$ python3 -q
>>> import numpy as np
>>> from numpy import linalg as LA
>>> np.set_printoptions(precision=3, suppress=True, linewidth=140, legacy="1.25")
>>> def rd(a):
...     return np.round(a, 3) + 0
... 
>>> mat = np.load("out12.npy")
>>> rd(mat)
array([[ 1.037,  4.107,  2.451,  1.023],
       [-0.122, -3.362, -3.538, -1.08 ],
       [-2.431, -0.762,  4.266,  0.556],
       [-1.73 , -4.409, -1.33 , -0.893],
       [ 2.887,  2.623, -3.127, -0.088],
       [-1.436,  1.315,  4.513,  0.917],
       [-2.458, -0.836,  4.239,  0.541],
       [ 2.205,  0.193, -4.433, -0.671],
       [ 2.884,  2.587, -3.16 , -0.099],
       [-0.406,  2.781,  3.997,  1.062],
       [-2.79 , -3.83 ,  1.559, -0.347],
       [ 2.114,  4.431,  0.546,  0.772],
       [-2.589, -1.23 ,  4.072,  0.453],
       [-2.392, -4.34 ,  0.144, -0.649]])
>>> z = mat[:, 2] > np.median(mat[:, 2])
>>> f = mat[z].mean(axis=0) - mat[~z].mean(axis=0)
>>> rd(f)
array([-2.417,  0.546,  5.714,  0.988])
>>> rk = LA.matrix_rank(mat)
>>> rk
2
>>> ns = LA.svd(mat)[2][rk:].T
>>> [int(LA.matrix_rank(mat[:i])) for i in range(1, len(mat) + 1)]
[1, 2, 2, 2, 2, 2, 2, 2, 2, 2, 2, 2, 2, 2]
>>> rd(ns @ ns.T)
array([[ 0.662, -0.353,  0.315, -0.005],
       [-0.353,  0.212, -0.145, -0.145],
       [ 0.315, -0.145,  0.173, -0.153],
       [-0.005, -0.145, -0.153,  0.953]])
>>> LA.cond(mat) > 100
True
>>> np.argsort(-LA.norm(mat, axis=0).round(6), kind="stable")[:3]
array([2, 1, 0])
>>> Ac = mat - mat.mean(axis=0)
>>> V = LA.svd(Ac)[2][:2]
>>> M2 = Ac - Ac @ V.T @ V
>>> rd(np.diag(V.T @ V))
array([0.338, 0.788, 0.827, 0.047])
>>> rd(LA.norm(M2) / LA.norm(Ac))
0.0
>>> LA.norm(M2, axis=1).round(6).argmax()
0
>>> rd(M2.std(axis=0))
array([0., 0., 0., 0.])
>>> rd(np.cov(Ac @ V.T, rowvar=False))
array([[14.394,  0.   ],
       [ 0.   , 11.792]])
>>> cent = np.sign(np.array([[3, -4, -1], [0, -5, -1], [-3, 5, -2]]))
>>> M2 = (np.tril(cent, -1) + np.eye(3)) @ (np.triu(cent, 1) + np.eye(3))
>>> vals = np.array([1, 3, 0])
>>> A = np.rint(M2 * vals @ LA.inv(M2)) + 0
>>> A
array([[ 0., -1., -1.],
       [ 3.,  0.,  3.],
       [ 3.,  1.,  4.]])
>>> # rank 2
>>> rng = np.random.default_rng(4595)
>>> z = rng.permutation(3)
>>> z
array([1, 0, 2])
>>> M2 = A[z][:, z]
>>> np.diag(M2)
array([0., 0., 4.])
>>> rd(LA.det(M2)), rd(LA.det(A[z]))
(0.0, 0.0)
>>> M2 = np.array([[-5, 5, -3], [0, -2, 4]])
>>> cent = np.kron(M2, A)
>>> cent.shape
(6, 9)
>>> rd(LA.norm(cent, 2)), rd(LA.norm(M2, 2) * LA.norm(A, 2))
(55.163, 55.163)
>>> np.unique(A.round(6), axis=0).shape
(3, 3)
>>> rd(np.trace(LA.pinv(A) @ A))
2.0
>>> np.abs(np.diag(LA.qr(A)[1])) > 1e-9
array([ True,  True, False])
>>> np.allclose(A[:-1].T @ LA.lstsq(A[:-1].T, A[-1])[0], A[-1])
True
>>> f, g = A[0], A[2]
>>> f @ f
2.0
>>> pr = (f @ g) / (f @ f) * f
>>> LA.matrix_rank(np.outer(f, g))
1
>>> rd(LA.norm(f + g) ** 2 + LA.norm(f - g) ** 2)
56.0
>>> pr
array([-0. ,  2.5,  2.5])
>>> K = np.load("sample4.npy")
>>> rd(K)
array([[0.031, 0.052, 0.166],
       [0.052, 0.086, 0.276],
       [0.166, 0.276, 0.883]])
>>> M2 = K / LA.norm(K, axis=1, keepdims=True)
>>> G = M2 @ M2.T
>>> (np.abs(G) > 0.9).astype(int)
array([[1, 1, 1],
       [1, 1, 1],
       [1, 1, 1]])
>>> (G - 2 * np.eye(3)).round(6).argmax(axis=1)
array([1, 0, 0])
>>> U, sig, VT = LA.svd(K)
>>> np.argmax(sig[:-1] / (sig[1:] + 1e-6)) + 1
1
>>> rd(sig)
array([1., 0., 0.])
>>> M2 = U[:, :1] @ np.diag(sig[:1]) @ VT[:1]
>>> rd(M2)
array([[0.031, 0.052, 0.166],
       [0.052, 0.086, 0.276],
       [0.166, 0.276, 0.883]])
>>> rd(np.abs(K - M2).max())
0.0
>>> rd(LA.norm(K - M2) / LA.norm(K))
0.0
>>> rd(LA.norm(K - M2, 2)), rd(sig[1])
(0.0, 0.0)
>>> LA.matrix_rank(K, rtol=0.05)
1
>>> W = np.array([[2, 1, 0, 2], [0, 2, 1, 2], [2, 2, 0, 0]])
>>> coef = np.array([2, -5, -8, -1])
>>> hid = np.maximum(K @ W + coef, 0)
>>> (hid > 0).mean(axis=0)
array([1., 0., 0., 0.])
>>> rd(hid)
array([[2.393, 0.   , 0.   , 0.   ],
       [2.655, 0.   , 0.   , 0.   ],
       [4.097, 0.   , 0.   , 0.   ]])
>>> cent = np.array([[4, 5, 3], [1, 1, 1], [4, 5, 1], [3, 4, 3]])
>>> rd(hid @ cent)
array([[ 9.572, 11.966,  7.179],
       [10.621, 13.276,  7.966],
       [16.386, 20.483, 12.29 ]])
>>> (hid @ cent).round(6).argmax(axis=1)
array([1, 1, 1])
>>> LA.matrix_rank(hid, rtol=0.1)
1
>>> rd(LA.norm(hid, 2) / LA.norm(hid))
1.0
>>> [round(float(x), 3) for x in LA.svd(hid, compute_uv=False)[:3]]
[5.437, 0.0, 0.0]
>>> np.argsort(-LA.norm(hid, axis=0).round(6), kind="stable")[:3]
array([0, 1, 2])
>>> np.abs(np.diag(LA.qr(K)[1])) > 1e-9
array([ True, False, False])
>>> LA.lstsq(K[:-1].T, K[-1])[2]
1
>>> rd(np.trace(LA.pinv(K) @ K))
1.0
>>> np.allclose(K[:-1].T @ LA.lstsq(K[:-1].T, K[-1])[0], K[-1])
True
>>> M = np.loadtxt("dump.csv", delimiter=",")
>>> M
array([[ 1.,  0.,  1.,  2.,  1.],
       [-2., -2.,  2.,  0.,  0.],
       [ 1., -1.,  0.,  1.,  0.],
       [ 0.,  0.,  0.,  3., -4.],
       [ 0.,  0.,  0.,  5.,  0.]])
>>> np.trace(M)
2.0
>>> rd(np.abs(LA.eigvals(M)).max())
4.472
>>> (M + M.T) / 2
array([[ 1. , -1. ,  1. ,  1. ,  0.5],
       [-1. , -2. ,  0.5,  0. ,  0. ],
       [ 1. ,  0.5,  0. ,  0.5,  0. ],
       [ 1. ,  0. ,  0.5,  3. ,  0.5],
       [ 0.5,  0. ,  0. ,  0.5,  0. ]])
>>> x0 = np.array([-1, 0, 2, -3, -3])
>>> target = M @ x0
>>> target
array([ -8.,   6.,  -4.,   3., -15.])
>>> rd(LA.solve(M, target + M[:, 2]))
array([-1.,  0.,  3., -3., -3.])
>>> rd(LA.solve(M.T, M[3]))
array([0., 0., 0., 1., 0.])
>>> M2 = LA.inv(M)
>>> np.allclose(M2, M.T)
False
>>> rd(LA.cond(M))
6.938
>>> (np.abs(M2) > 1e-9).astype(int)
array([[1, 1, 1, 1, 1],
       [1, 1, 1, 1, 1],
       [1, 1, 1, 1, 1],
       [0, 0, 0, 0, 1],
       [0, 0, 0, 1, 1]])
>>> rd(LA.det(M) * LA.det(M2))
1.0
>>> rd(LA.inv(M2))
array([[ 1.,  0.,  1.,  2.,  1.],
       [-2., -2.,  2.,  0.,  0.],
       [ 1., -1.,  0.,  1.,  0.],
       [ 0.,  0.,  0.,  3., -4.],
       [ 0.,  0.,  0.,  5.,  0.]])
>>> rd(LA.det(M[::-1]))
120.0
>>> np.einsum("ij,ji->", M, M)
-28.0
>>> np.kron(np.eye(2, dtype=int), M)
array([[ 1.,  0.,  1.,  2.,  1.,  0.,  0.,  0.,  0.,  0.],
       [-2., -2.,  2.,  0.,  0., -0., -0.,  0.,  0.,  0.],
       [ 1., -1.,  0.,  1.,  0.,  0., -0.,  0.,  0.,  0.],
       [ 0.,  0.,  0.,  3., -4.,  0.,  0.,  0.,  0., -0.],
       [ 0.,  0.,  0.,  5.,  0.,  0.,  0.,  0.,  0.,  0.],
       [ 0.,  0.,  0.,  0.,  0.,  1.,  0.,  1.,  2.,  1.],
       [-0., -0.,  0.,  0.,  0., -2., -2.,  2.,  0.,  0.],
       [ 0., -0.,  0.,  0.,  0.,  1., -1.,  0.,  1.,  0.],
       [ 0.,  0.,  0.,  0., -0.,  0.,  0.,  0.,  3., -4.],
       [ 0.,  0.,  0.,  0.,  0.,  0.,  0.,  0.,  5.,  0.]])
>>> rd(np.poly(M))
array([   1.,   -2.,   16.,   17.,   -2., -120.])
>>> rd(LA.eigvals(M).sum().real)
2.0
>>> np.einsum("ii->", M)
2.0
>>> rd(LA.det(M.T))
120.0
>>> arr = np.loadtxt("case1.csv", delimiter=",")
>>> rd(arr)
array([[ 0.203, -0.285,  0.285],
       [-0.285,  0.398, -0.398],
       [ 0.285, -0.398,  0.398]])
>>> # null space of dimension 2
>>> try:
...     LA.inv(arr)
... except LA.LinAlgError as e:
...     print(e)
... 
Singular matrix
>>> np.allclose(arr[:-1].T @ LA.lstsq(arr[:-1].T, arr[-1])[0], arr[-1])
True
>>> rd(arr @ LA.pinv(arr) @ arr)
array([[ 0.203, -0.285,  0.285],
       [-0.285,  0.398, -0.398],
       [ 0.285, -0.398,  0.398]])
>>> np.unique(arr.round(6), axis=0).shape
(3, 3)
>>> LA.lstsq(arr[:-1].T, arr[-1])[2]
1
>>> [round(float(x), 3) for x in LA.svd(arr, compute_uv=False)[:3]]
[1.0, 0.0, 0.0]
>>> rd(LA.matrix_power(arr, 3))
array([[ 0.203, -0.285,  0.285],
       [-0.285,  0.398, -0.398],
       [ 0.285, -0.398,  0.398]])
>>> rd(LA.det(arr))
0.0
>>> LA.determinant(arr)
Traceback (most recent call last):
  File "<python-input-115>", line 1, in <module>
    LA.determinant(arr)
    ^^^^^^^^^^^^^^
AttributeError: module 'numpy.linalg' has no attribute 'determinant'
>>> rd(arr @ arr)
array([[ 0.203, -0.285,  0.285],
       [-0.285,  0.398, -0.398],
       [ 0.285, -0.398,  0.398]])
>>> np.trace(arr)
1.0
>>> arr.inv()
Traceback (most recent call last):
  File "<python-input-118>", line 1, in <module>
    arr.inv()
    ^^^^^^^
AttributeError: 'numpy.ndarray' object has no attribute 'inv'
>>> (arr - arr.T) / 2
array([[0., 0., 0.],
       [0., 0., 0.],
       [0., 0., 0.]])
>>> np.allclose(arr, arr.T)
True
>>> z = rng.permutation(3)
>>> z
array([1, 2, 0])
>>> M2 = arr[z][:, z]
>>> rd(np.diag(M2))
array([0.398, 0.398, 0.203])
>>> rd(M2)
array([[ 0.398, -0.398, -0.285],
       [-0.398,  0.398,  0.285],
       [-0.285,  0.285,  0.203]])
>>> vals, V = LA.eigvalsh(arr)
Traceback (most recent call last):
  File "<python-input-126>", line 1, in <module>
    vals, V = LA.eigvalsh(arr)
    ^^^^^^^
ValueError: too many values to unpack (expected 2)
>>> vals, V = LA.eigh(arr)
>>> rd(V.T @ V)
array([[1., 0., 0.],
       [0., 1., 0.],
       [0., 0., 1.]])
>>> rd(LA.svd(arr, compute_uv=False))
array([1., 0., 0.])
>>> rd(LA.eigvalsh(arr @ arr))
array([0., 0., 1.])
>>> X = np.loadtxt("test8.csv", delimiter=",")
>>> X
array([[ 0.832,  0.671,  0.121,  1.883],
       [ 0.671, -3.777,  1.179,  0.693],
       [ 0.121,  1.179, -2.277, -1.403],
       [ 1.883,  0.693, -1.403, -1.778]])
>>> U, sig = LA.svd(M)
Traceback (most recent call last):
  File "<python-input-133>", line 1, in <module>
    U, sig = LA.svd(M)
    ^^^^^^
ValueError: too many values to unpack (expected 2)
>>> U, sig, VT = LA.svd(M, full_matrices=False)
>>> rd(np.sqrt((sig ** 2).sum())), rd(LA.norm(M))
(8.485, 8.485)
>>> rd(sig / sig[0])
array([1.   , 0.565, 0.528, 0.229, 0.144])
>>> rd(U.T @ M @ VT.T)
array([[6.565, 0.   , 0.   , 0.   , 0.   ],
       [0.   , 3.708, 0.   , 0.   , 0.   ],
       [0.   , 0.   , 3.464, 0.   , 0.   ],
       [0.   , 0.   , 0.   , 1.504, 0.   ],
       [0.   , 0.   , 0.   , 0.   , 0.946]])
>>> (sig > 1e-8).sum()
5
>>> np.allclose(U * sig @ VT, M)
True
>>> rd(U.T @ U)
array([[1., 0., 0., 0., 0.],
       [0., 1., 0., 0., 0.],
       [0., 0., 1., 0., 0.],
       [0., 0., 0., 1., 0.],
       [0., 0., 0., 0., 1.]])
>>> rd(sig)
array([6.565, 3.708, 3.464, 1.504, 0.946])
>>> U.shape, sig.shape, VT.shape
((5, 5), (5,), (5, 5))
>>> rd(LA.norm(X, 2))
5.0
>>> rd(LA.norm(X, "nuc"))
11.001
>>> rd(LA.eigvalsh(X).min())
-5.0
>>> vals, V = LA.eig(X)
>>> rd(np.sort(LA.eigvals(X.T)))
array([-5., -3., -1.,  2.])
>>> rd(vals)
array([ 2., -1., -3., -5.])
>>> rd(np.sort(LA.eigvals(X @ X)))
array([ 1.001,  4.002,  8.999, 25.001])
>>> z = rng.permutation(4)
>>> z
array([1, 2, 0, 3])
>>> M2 = X[z][:, z]
>>> np.diag(M2)
array([-3.777, -2.277,  0.832, -1.778])
>>> np.allclose(M2, X)
False
>>> rd(np.sort(np.abs(LA.eigvals(M2))))
array([1., 2., 3., 5.])
>>> rd(LA.det(M2)), rd(LA.det(X[z]))
(-30.019, -30.019)
>>> M2
array([[-3.777,  1.179,  0.671,  0.693],
       [ 1.179, -2.277,  0.121, -1.403],
       [ 0.671,  0.121,  0.832,  1.883],
       [ 0.693, -1.403,  1.883, -1.778]])
>>> np.trace(M2)
-7.0
>>> J = np.loadtxt("w.csv", delimiter=",")
>>> rd(J)
array([[ 0.704,  0.391, -0.235],
       [ 0.391,  0.217, -0.13 ],
       [-0.235, -0.13 ,  0.078]])
>>> # rows and columns are dependent
>>> W = np.array([[3, 1, 2, 1], [3, 3, 3, 1], [3, 2, 1, 1]])
>>> coef = np.array([2, 2, 1, 2])
>>> hid = np.maximum(J @ W + coef, 0)
>>> (hid > 0).astype(int)
array([[1, 1, 1, 1],
       [1, 1, 1, 1],
       [1, 1, 1, 1]])
>>> LA.matrix_rank(hid)
2
>>> (hid > 0).mean(axis=0)
array([1., 1., 1., 1.])
>>> cent = np.array([[1, 2, 1], [-2, -2, 0], [-1, 0, 0], [2, 2, -2]])
>>> W @ cent
array([[ 1,  6,  1],
       [-4,  2,  1],
       [ 0,  4,  1]])
>>> (hid @ cent).round(6).argmax(axis=1)
array([1, 1, 1])
